$ ipython --no-banner

In [1]: import numpy as np

In [2]: np.set_printoptions(precision=3, suppress=True, linewidth=200)

In [3]: sv = 20 * 0.7 ** np.arange(3)

In [4]: rng = np.random.default_rng(6438)

In [5]: arr = rng.normal(size=(21, 3)) * rng.permutation(sv)

In [6]: arr
Out[6]: 
array([[ -4.916,   3.082,  20.571],
       [ -3.187,  -0.335,  -5.221],
       [ -0.929, -10.838,  -3.152],
       [ 13.457,  -5.303,  -9.965],
       [ 12.779,   2.83 ,   8.08 ],
       [  1.425,  32.536,  -7.951],
       [  1.577,  -9.319,  20.11 ],
       [ -3.64 , -13.158, -30.595],
       [-12.083, -26.886,   2.414],
       [  1.769,  -6.871,  20.934],
       [ -9.272,  -7.21 ,  -2.421],
       [  3.37 ,  -6.315, -12.438],
       [ -3.71 ,  -6.412,  -5.193],
       [  7.955,  12.867,  -8.023],
       [-11.563,  -3.141, -31.998],
       [ -0.824,   3.564,  18.922],
       [ 18.514,  17.394, -42.774],
       [  6.376, -24.804, -10.726],
       [ -9.07 ,  13.217,  29.094],
       [ 26.997,   1.096,  -2.14 ],
       [  7.384,  -8.928,  34.257]])

In [7]: r0 = np.array([7, -5, -2])

In [8]: np.correlate(arr[11], arr[12], "full")
Out[8]: array([-17.5  ,  11.186,  92.585, 103.185,  46.145])

In [9]: def softmax(z):
   ...:     e = np.exp(z - z.max(axis=-1, keepdims=True))
   ...:     return e / e.sum(axis=-1, keepdims=True)
   ...: 

In [10]: np.round(softmax(10 * arr[8]), 3) + 0
Out[10]: array([0., 0., 1.])

In [11]: np.round(softmax(arr[8] + -2), 3) + 0
Out[11]: array([0., 0., 1.])

In [12]: np.round(softmax(arr[8]), 3) + 0
Out[12]: array([0., 0., 1.])

In [13]: S = arr @ arr.T / np.sqrt(3)

In [14]: softmax(S).round(6).argmax(axis=1)
Out[14]: array([18, 14, 17, 16, 20,  5, 20,  7,  8, 20,  8, 16,  7, 16, 14, 20, 16, 17, 18, 19, 20])

In [15]: blk = np.stack([arr, 4 * arr, arr[::-1]])

In [16]: np.einsum("bij,cij->bc", blk, blk)
Out[16]: 
array([[ 13926.424,  55705.696,     96.497],
       [ 55705.696, 222822.786,    385.987],
       [    96.497,    385.987,  13926.424]])

In [17]: np.linalg.norm(blk, axis=(1, 2))
Out[17]: array([118.01 , 472.041, 118.01 ])

In [18]: np.linalg.matrix_rank(blk)
Out[18]: array([3, 3, 3])

In [19]: blk.shape
Out[19]: (3, 21, 3)

In [20]: dist = np.linalg.norm(arr[:, None] - arr[None], axis=-1)

In [21]: dist.mean(axis=1).argmax()
Out[21]: np.int64(16)

In [22]: dist[5].round(6).argsort(kind="stable")[:4]
Out[22]: array([ 5, 13,  1,  4])

In [23]: (dist + 1e9 * np.eye(21)).round(6).argmin(axis=1)
Out[23]: array([15, 12, 12, 11, 15, 13,  9, 14,  2,  6, 12, 12,  2,  1,  7,  0, 13,  2,  0,  3,  9])

In [24]: np.linalg.matrix_rank(dist ** 2)
Out[24]: np.int64(5)

In [25]: np.unravel_index(dist.round(6).argmax(), dist.shape)
Out[25]: (np.int64(16), np.int64(20))

In [26]: K = np.loadtxt("dump.csv", delimiter=",")

In [27]: K
Out[27]: 
array([[  7.129,   1.559,  -9.012],
       [  6.474,  -6.563,  -5.964],
       [  0.414, -11.209,   3.307],
       [ -4.069,  -0.292,  -5.716],
       [ 10.272, -14.735,   8.097],
       [  2.065,  -7.372,   7.174],
       [ -0.462,   5.912,  -2.357],
       [  2.947,  12.043,  -0.704],
       [  7.824, -12.567, -12.07 ],
       [ -8.55 ,  13.978,  -1.262],
       [  0.246,   0.93 ,  -3.576],
       [ -4.348,  -1.605,   1.028],
       [ -4.034,  -2.488,   1.331],
       [  6.604,  -9.434,  -1.895],
       [ -4.879,  -8.049,   9.218],
       [ -3.405,   1.808,   0.195],
       [ 12.239, -21.356,   8.378],
       [  4.949,  -8.054,  -6.197],
       [  8.049, -17.425,   4.301],
       [ -6.868,  -2.353,   1.576],
       [  5.175,  -9.116,  -2.182],
       [ -4.428,   7.106,   0.593],
       [  2.538,   0.018,  -9.097],
       [  0.317, -21.915,   9.53 ]])

In [28]: dist = np.linalg.norm(K[:, None] - K[None], axis=-1)

In [29]: np.linalg.matrix_rank(dist ** 2)
Out[29]: np.int64(5)

In [30]: np.flatnonzero(dist[5] < dist.mean() / 2)
Out[30]: array([ 2,  5, 14])

In [31]: gram = np.cov(K, rowvar=False)

In [32]: np.linalg.eigvalsh(gram)[::-1]
Out[32]: array([110.563,  38.048,  11.17 ])

In [33]: gram
Out[33]: 
array([[ 33.099, -32.244,  -2.786],
       [-32.244,  90.071, -24.012],
       [ -2.786, -24.012,  36.611]])

In [34]: np.corrcoef(K.T)
Out[34]: 
array([[ 1.   , -0.591, -0.08 ],
       [-0.591,  1.   , -0.418],
       [-0.08 , -0.418,  1.   ]])

In [35]: np.round(np.corrcoef(K[:, 2], K[:, 1])[0, 1], 3)
Out[35]: np.float64(-0.418)

In [36]: np.polyfit(K[:, 2], K[:, 1], 1)
Out[36]: array([-0.656, -4.777])
